$ ipython --no-banner

In [1]: import numpy as np

In [2]: np.set_printoptions(precision=2, suppress=True, linewidth=120, sign=" ")

In [3]: rnd = lambda a: np.round(a, 2) + 0

In [4]: m1 = np.load("block15.npy")

In [5]: m1
Out[5]: 
array([[-1.  , -0.4 , -0.02,  1.01,  2.44, -0.91, -0.23],
       [ 1.13, -0.79,  1.19,  1.45, -1.76, -0.61, -0.29],
       [-0.53,  0.41,  0.63, -0.45,  0.66, -1.94,  1.94],
       [ 0.09,  0.31,  1.65, -0.97, -0.03,  0.92,  2.09],
       [-2.43, -1.02, -0.72, -0.32, -0.79, -0.15,  0.9 ],
       [-2.11,  1.29, -0.58, -0.09, -1.46, -0.52,  0.39],
       [ 0.14, -1.16,  0.36, -0.87, -2.29,  0.92,  0.8 ],
       [-1.99,  0.3 ,  0.45,  0.47, -1.78,  1.06,  0.51],
       [ 1.15, -0.72,  1.29, -0.83, -1.67,  1.26,  0.65],
       [ 0.87, -2.67, -0.42, -0.79,  0.2 , -0.22, -0.49],
       [-0.55, -0.25,  0.99, -1.51,  2.14, -0.87, -0.24],
       [-1.61,  1.95, -0.56, -1.3 , -0.44, -0.62,  0.22],
       [ 0.56,  1.24,  0.73,  1.  , -0.37,  0.7 , -2.23],
       [-0.27,  0.69, -0.97,  0.82,  1.07, -0.21, -2.38],
       [ 0.58,  1.79,  1.15,  0.22, -1.34,  0.99, -1.14],
       [ 0.31,  0.38,  0.9 , -1.87,  2.1 ,  0.24,  0.13],
       [ 1.43, -1.07,  0.53,  1.16, -1.95,  0.49,  0.33],
       [ 1.65,  0.25,  0.44, -2.37, -0.16,  0.17,  0.59],
       [ 0.35, -0.02, -0.61, -1.69,  0.42, -0.72,  2.23],
       [-2.4 , -0.38,  0.72, -0.81,  0.43,  0.91,  0.95],
       [-1.3 , -1.17,  1.52,  0.55, -1.46, -1.08,  0.25],
       [-0.97, -0.32,  0.48,  0.87, -1.49,  0.61, -2.09],
       [ 1.37,  0.58, -1.9 ,  0.41,  1.2 , -0.01, -1.25],
       [ 0.  , -2.  , -1.23, -1.69,  0.76,  0.12, -0.13],
       [-1.49,  0.22, -0.7 , -1.47, -1.46, -1.06, -0.91],
       [ 0.49,  1.19, -2.19, -0.23, -1.53,  0.08, -0.35],
       [ 0.4 ,  0.37,  1.2 ,  0.74,  0.02, -0.31,  2.57],
       [ 1.  ,  1.76, -1.15, -0.06,  0.42,  0.18,  1.83],
       [ 1.75, -1.28, -0.16,  0.82, -0.02, -1.73,  0.78]])

In [6]: Xc = m1 - m1.mean(axis=0)

In [7]: U, sig, VT = np.linalg.svd(Xc, full_matrices=False)

In [8]: rnd((sig ** 2).sum() ** 2 / (sig ** 4).sum())
Out[8]: np.float64(5.92)

In [9]: (np.sign(U[:, 0]) == np.sign(U[0, 0])).astype(int)
Out[9]: 
array([ 1,  0,  1,  1,  1,  0,  0,  0,  0,  1,  1,  1,  0,  0,  0,  1,  0,  1,  1,  1,  0,  0,  1,  1,  0,  0,  1,  1,
        1])

In [10]: rnd(Xc.mean(axis=0))
Out[10]: array([ 0.,  0.,  0.,  0.,  0.,  0.,  0.])

In [11]: np.searchsorted(np.cumsum(sig ** 2) / (sig ** 2).sum(), 0.9) + 1
Out[11]: np.int64(6)
